In [1]: import numpy as np

In [2]: from numpy import linalg as LA

In [3]: np.set_printoptions(precision=2, suppress=True, linewidth=160)

In [4]: def rd(a):
   ...:     return np.round(a, 2) + 0
   ...: 

In [5]: M = np.array([[0.2, -1.3, 1.8, -0.4, -1.5, -0.7, 0.1],
   ...:     [1.2, 0.2, -1.0, -0.8, 0.1, 0.4, -0.1],
   ...:     [-0.7, -1.2, 0.8, -0.4, -0.2, 0.0, -0.1],
   ...:     [-0.6, -1.4, -0.6, 0.8, 0.2, 0.5, -0.3],
   ...:     [-0.9, -0.3, -0.7, 1.0, -0.7, 0.1, 1.0]])

In [6]: rng = np.random.default_rng(2699)

In [7]: M[3] = M[0] + 0.3 * rng.normal(size=7)

In [8]: rd(M)
Out[8]: 
array([[ 0.2 , -1.3 ,  1.8 , -0.4 , -1.5 , -0.7 ,  0.1 ],
       [ 1.2 ,  0.2 , -1.  , -0.8 ,  0.1 ,  0.4 , -0.1 ],
       [-0.7 , -1.2 ,  0.8 , -0.4 , -0.2 ,  0.  , -0.1 ],
       [ 0.38, -1.55,  1.86, -0.52, -1.57, -0.67,  0.3 ],
       [-0.9 , -0.3 , -0.7 ,  1.  , -0.7 ,  0.1 ,  1.  ]])

In [9]: B = M / LA.norm(M, axis=1, keepdims=True)

In [10]: gram = B @ B.T

In [11]: rd(np.degrees(np.arccos(np.clip(gram[3, 0], -1, 1))))
Out[11]: np.float64(6.35)

In [12]: (np.abs(gram) > 0.9).astype(int)
Out[12]: 
array([[1, 0, 0, 1, 0],
       [0, 1, 0, 0, 0],
       [0, 0, 1, 0, 0],
       [1, 0, 0, 1, 0],
       [0, 0, 0, 0, 1]])

In [13]: (gram - 2 * np.eye(5)).round(6).argmax(axis=1)
Out[13]: array([3, 3, 0, 0, 2])

In [14]: rd(gram[3])
Out[14]: array([ 0.99, -0.32,  0.7 ,  1.  , -0.06])

In [15]: rd(gram)
Out[15]: 
array([[ 1.  , -0.38,  0.71,  0.99, -0.07],
       [-0.38,  1.  , -0.52, -0.32, -0.38],
       [ 0.71, -0.52,  1.  ,  0.7 ,  0.02],
       [ 0.99, -0.32,  0.7 ,  1.  , -0.06],
       [-0.07, -0.38,  0.02, -0.06,  1.  ]])

In [16]: rd(LA.norm(B, axis=1))
Out[16]: array([1., 1., 1., 1., 1.])

In [17]: np.argwhere(np.triu(np.abs(gram) > 0.95, 1))
Out[17]: array([[0, 3]])

In [18]: x = np.array([0, 3, 2, 4, 1, 7, 7])

In [19]: rd(np.einsum("ij,j->i", M, x))
Out[19]: array([-7.6 , -2.4 , -4.5 , -7.18,  8.7 ])

In [20]: rd(M @ x)
Out[20]: array([-7.6 , -2.4 , -4.5 , -7.18,  8.7 ])

In [21]: np.sign((M @ x).round(6))
Out[21]: array([-1., -1., -1., -1.,  1.])

In [22]: rd((M * x).sum(axis=1))
Out[22]: array([-7.6 , -2.4 , -4.5 , -7.18,  8.7 ])

In [23]: (M @ x).argmax()
Out[23]: np.int64(4)
